% ipython --no-banner

In [1]: import numpy as np

In [2]: import numpy.linalg as la

In [3]: np.set_printoptions(precision=2, suppress=True, linewidth=160, sign=" ")

In [4]: F = np.load("out10.npy")

In [5]: print(F)
[[ 0.1   0.84 -0.53]
 [ 0.1   0.52  0.85]
 [-0.99  0.14  0.03]]

In [6]: round(float(la.det(F)), 2)
Out[6]: -1.0

In [7]: assert F == F.T
---------------------------------------------------------------------------
ValueError                                Traceback (most recent call last)
Cell In[7], line 1
----> 1 assert F == F.T

ValueError: The truth value of an array with more than one element is ambiguous. Use a.any() or a.all()

In [8]: la.determinant(F)
---------------------------------------------------------------------------
AttributeError                            Traceback (most recent call last)
Cell In[8], line 1
----> 1 la.determinant(F)

AttributeError: module 'numpy.linalg' has no attribute 'determinant'

In [9]: (F - F.T) / 2
Out[9]: 
array([[ 0.  ,  0.37,  0.23],
       [-0.37,  0.  ,  0.35],
       [-0.23, -0.35,  0.  ]])

In [10]: np.sort(np.abs(la.eigvals(F)))
Out[10]: array([ 1.,  1.,  1.])

In [11]: w1 = np.array([[1, 0, -1, -2, 2], [-1, -1, -1, 2, 0], [2, -2, 1, 0, 1]])

In [12]: b = np.array([2, 2, 2, 0, 1])

In [13]: act = np.maximum(F @ w1 + b, 0)

In [14]: la.matrix_rank(act)
Out[14]: np.int64(3)

In [15]: (act > 0).astype(int)
Out[15]: 
array([[ 1,  1,  1,  1,  1],
       [ 1,  0,  1,  1,  1],
       [ 1,  1,  1,  1,  0]])

In [16]: act
Out[16]: 
array([[ 0.21,  2.21,  0.53,  1.48,  0.68],
       [ 3.29,  0.  ,  2.23,  0.82,  2.06],
       [ 0.94,  1.79,  2.88,  2.26,  0.  ]])

In [17]: cent = np.array([[3, 2], [2, 0], [3, 2], [3, 0], [2, 1]])

In [18]: act @ cent
Out[18]: 
array([[ 12.43,   2.15],
       [ 23.15,  13.1 ],
       [ 21.82,   7.63]])

In [19]: (act @ cent).round(6).argmax(axis=1)
Out[19]: array([ 0,  0,  0])

In [20]: x0 = np.array([5, 2, 4])

In [21]: la.inv(F)
Out[21]: 
array([[ 0.1 ,  0.1 , -0.99],
       [ 0.84,  0.52,  0.14],
       [-0.53,  0.85,  0.03]])

In [22]: round(la.norm(x0), 2), np.round(la.norm(F @ x0), 2)
Out[22]: (np.float64(6.71), np.float64(6.71))

In [23]: f = np.array([0, 3, -2])

In [24]: A2 = F + np.outer(f, np.eye(3)[2])

In [25]: print(A2)
[[ 0.1   0.84 -0.53]
 [ 0.1   0.52  3.85]
 [-0.99  0.14 -1.97]]

In [26]: print(la.matrix_rank(la.inv(A2) - la.inv(F), tol=1e-8))
1

In [27]: x0 = np.array([-2, 2, -1])

In [28]: (F * x0).sum(axis=1)
Out[28]: array([ 2.01, -0.03,  2.23])

In [29]: (F @ x0).argmax()
Out[29]: np.int64(2)

In [30]: F @ np.ones(3)
Out[30]: array([ 0.42,  1.47, -0.81])

In [31]: rng = np.random.default_rng(5111)

In [32]: arr = np.eye(4, dtype=int)[rng.permutation(4)] * np.array([-3, 2, 0, 3])

In [33]: arr
Out[33]: 
array([[ 0,  0,  0,  0],
       [ 0,  0,  0,  3],
       [ 0,  2,  0,  0],
       [-3,  0,  0,  0]])

In [34]: A2 = np.array([[3, 1, -3], [1, 1, 3], [0, -1, 0], [-2, -2, 0]])

In [35]: np.einsum("ik,kj->ij", arr, A2)
Out[35]: 
array([[ 0,  0,  0],
       [-6, -6,  0],
       [ 2,  2,  6],
       [-9, -3,  9]])

In [36]: np.einsum("ij,ij->i", arr, arr)
Out[36]: array([ 0,  9,  4,  9])

In [37]: print(arr @ A2)
[[ 0  0  0]
 [-6 -6  0]
 [ 2  2  6]
 [-9 -3  9]]

In [38]: print(np.einsum("ik,kj->ji", arr, A2))
[[ 0 -6  2 -9]
 [ 0 -6  2 -3]
 [ 0  0  6  9]]

In [39]: print(la.matrix_rank(np.vstack([arr, A2.T])))
4

In [40]: np.einsum("ij->j", arr)
Out[40]: array([-3,  2,  0,  3])

In [41]: proj = np.triu(np.array([[2, 3, 2, 3], [0, 0, 1, 0], [2, 2, 1, 2], [2, 1, 0, 2]]), 1) + np.eye(4)

In [42]: A2 = proj @ arr @ la.inv(proj)

In [43]: np.round(la.det(A2), 2)
Out[43]: np.float64(-0.0)

In [44]: np.trace(A2), np.trace(arr)
Out[44]: (np.float64(0.0), np.int64(0))

In [45]: la.matrix_rank(A2)
Out[45]: np.int64(3)

In [46]: A2
Out[46]: 
array([[ -9.,  31., -13.,  62.],
       [  0.,   2.,  -2.,   7.],
       [ -6.,  20.,  -8.,  34.],
       [ -3.,   9.,  -3.,  15.]])

In [47]: proj @ arr - arr @ proj
Out[47]: 
array([[-9.,  4.,  0.,  9.],
       [ 0.,  2.,  0.,  0.],
       [-6.,  0., -2.,  0.],
       [ 0.,  9.,  6.,  9.]])

In [48]: print(np.round(np.poly(A2), 2) + 0)
[ 1.  0.  0.  0.  0.]

In [49]: data = np.load("dump.npy")

In [50]: data
Out[50]: 
array([[ 0.,  0., -1.],
       [ 0.,  0., -1.],
       [-1., -1.,  0.]])

In [51]: # row 1 repeats row 0

In [52]: print([round(float(la.det(data[:i, :i])), 2) + 0 for i in range(1, 4)])
[0.0, 0.0, 0.0]

In [53]: np.all(la.eigvalsh(data) > 0)
Out[53]: np.False_

In [54]: np.allclose(data @ data.T, data.T @ data)
Out[54]: True

In [55]: la.matrix_power(data, 4)
Out[55]: 
array([[ 2.,  2.,  0.],
       [ 2.,  2.,  0.],
       [ 0.,  0.,  4.]])

In [56]: np.trace(data)
Out[56]: np.float64(0.0)

In [57]: data.inv()
---------------------------------------------------------------------------
AttributeError                            Traceback (most recent call last)
Cell In[57], line 1
----> 1 data.inv()

AttributeError: 'numpy.ndarray' object has no attribute 'inv'

In [58]: r = la.matrix_rank(data)

In [59]: r
Out[59]: np.int64(2)

In [60]: null = la.svd(data)[2][r:].T

In [61]: null[:, 0] / null[np.abs(null[:, 0]).round(6).argmax(), 0]
Out[61]: array([ 1., -1., -0.])

In [62]: print(data @ null)
[[ 0.]
 [ 0.]
 [ 0.]]

In [63]: null.shape
Out[63]: (3, 1)

In [64]: null @ null.T
Out[64]: 
array([[ 0.5, -0.5,  0. ],
       [-0.5,  0.5,  0. ],
       [ 0. ,  0. ,  0. ]])

In [65]: print([int(la.matrix_rank(np.delete(data, i, axis=0))) for i in range(3)])
[2, 2, 1]

In [66]: np.allclose(data @ null, 0)
Out[66]: True

In [67]: A2 = np.array([[0, 3], [0, -1], [0, -4]])

In [68]: mat = np.kron(np.eye(3, dtype=int), A2)

In [69]: mat
Out[69]: 
array([[ 0,  3,  0,  0,  0,  0],
       [ 0, -1,  0,  0,  0,  0],
       [ 0, -4,  0,  0,  0,  0],
       [ 0,  0,  0,  3,  0,  0],
       [ 0,  0,  0, -1,  0,  0],
       [ 0,  0,  0, -4,  0,  0],
       [ 0,  0,  0,  0,  0,  3],
       [ 0,  0,  0,  0,  0, -1],
       [ 0,  0,  0,  0,  0, -4]])

In [70]: la.norm(mat, axis=0)
Out[70]: array([ 0. ,  5.1,  0. ,  5.1,  0. ,  5.1])

In [71]: la.svd(mat, compute_uv=False)
Out[71]: array([ 5.1,  5.1,  5.1,  0. ,  0. ,  0. ])
